$ ipython --no-banner

In [1]: import numpy as np

In [2]: np.set_printoptions(precision=3, suppress=True, linewidth=120, legacy="1.25")

In [3]: E = np.loadtxt("x.csv", delimiter=",")

In [4]: print(E)
[[-2.41   4.164  3.246 -0.512  4.468  1.144 -1.593  0.976]
 [ 4.164 -0.244  1.487 -1.002 -1.942  2.217 -0.245  1.532]
 [ 3.246  1.487 -2.37   0.023  2.921 -4.255  2.186  2.847]
 [-0.512 -1.002  0.023 -2.401  2.213  3.241  5.676 -2.498]
 [ 4.468 -1.942  2.921  2.213  1.858  1.7   -2.49  -1.878]
 [ 1.144  2.217 -4.255  3.241  1.7   -1.372 -0.266 -2.918]
 [-1.593 -0.245  2.186  5.676 -2.49  -0.266  1.71   2.895]
 [ 0.976  1.532  2.847 -2.498 -1.878 -2.918  2.895 -1.771]]

In [5]: # symmetric, so the eigenvalues are real

In [6]: w, vecs = np.linalg.eigh(E)

In [7]: np.unique(w.round(6) + 0, return_counts=True)[1]
Out[7]: array([1, 1, 1, 1, 1, 1, 1, 1])

In [8]: np.round(vecs.T @ vecs, 3) + 0
Out[8]: 
array([[1., 0., 0., 0., 0., 0., 0., 0.],
       [0., 1., 0., 0., 0., 0., 0., 0.],
       [0., 0., 1., 0., 0., 0., 0., 0.],
       [0., 0., 0., 1., 0., 0., 0., 0.],
       [0., 0., 0., 0., 1., 0., 0., 0.],
       [0., 0., 0., 0., 0., 1., 0., 0.],
       [0., 0., 0., 0., 0., 0., 1., 0.],
       [0., 0., 0., 0., 0., 0., 0., 1.]])

In [9]: np.linalg.eigvalsh(E @ E)
Out[9]: array([ 8.997, 25.   , 36.005, 48.986, 63.985, 64.01 , 80.996, 81.01 ])

In [10]: np.abs(vecs[:, -1])
Out[10]: array([0.39 , 0.085, 0.004, 0.01 , 0.635, 0.287, 0.513, 0.304])

In [11]: w
Out[11]: array([-9.001, -9.   , -7.999, -5.   ,  2.999,  6.   ,  6.999,  8.001])

In [12]: np.round(w.sum(), 3), np.trace(E)
Out[12]: (-7.0, -7.0)

In [13]: np.abs(vecs[:, -1]).round(6).argmax()
Out[13]: 4

In [14]: np.round(vecs.T @ E @ vecs, 3) + 0
Out[14]: 
array([[-9.001,  0.   ,  0.   ,  0.   ,  0.   ,  0.   ,  0.   ,  0.   ],
       [ 0.   , -9.   ,  0.   ,  0.   ,  0.   ,  0.   ,  0.   ,  0.   ],
       [ 0.   ,  0.   , -7.999,  0.   ,  0.   ,  0.   ,  0.   ,  0.   ],
       [ 0.   ,  0.   ,  0.   , -5.   ,  0.   ,  0.   ,  0.   ,  0.   ],
       [ 0.   ,  0.   ,  0.   ,  0.   ,  2.999,  0.   ,  0.   ,  0.   ],
       [ 0.   ,  0.   ,  0.   ,  0.   ,  0.   ,  6.   ,  0.   ,  0.   ],
       [ 0.   ,  0.   ,  0.   ,  0.   ,  0.   ,  0.   ,  6.999,  0.   ],
       [ 0.   ,  0.   ,  0.   ,  0.   ,  0.   ,  0.   ,  0.   ,  8.001]])

In [15]: print((w > 1e-8).sum(), (w < -1e-8).sum())
4 4

In [16]: np.all(np.linalg.eigvalsh(E) > 0)
Out[16]: False

In [17]: print(round(np.linalg.eigvalsh(E).min(), 3))
-9.001

In [18]: w, vecs = np.linalg.eigh(E)

In [19]: x0 = np.array([-3, -1, 0, 1, 3, 3, 2, 1])

In [20]: print(round(x0 @ E @ x0, 3))
-45.558

In [21]: (np.sign(vecs[:, -1].round(6)) == np.sign(vecs[0, -1].round(6))).astype(int)
Out[21]: array([1, 1, 1, 0, 1, 1, 0, 0])
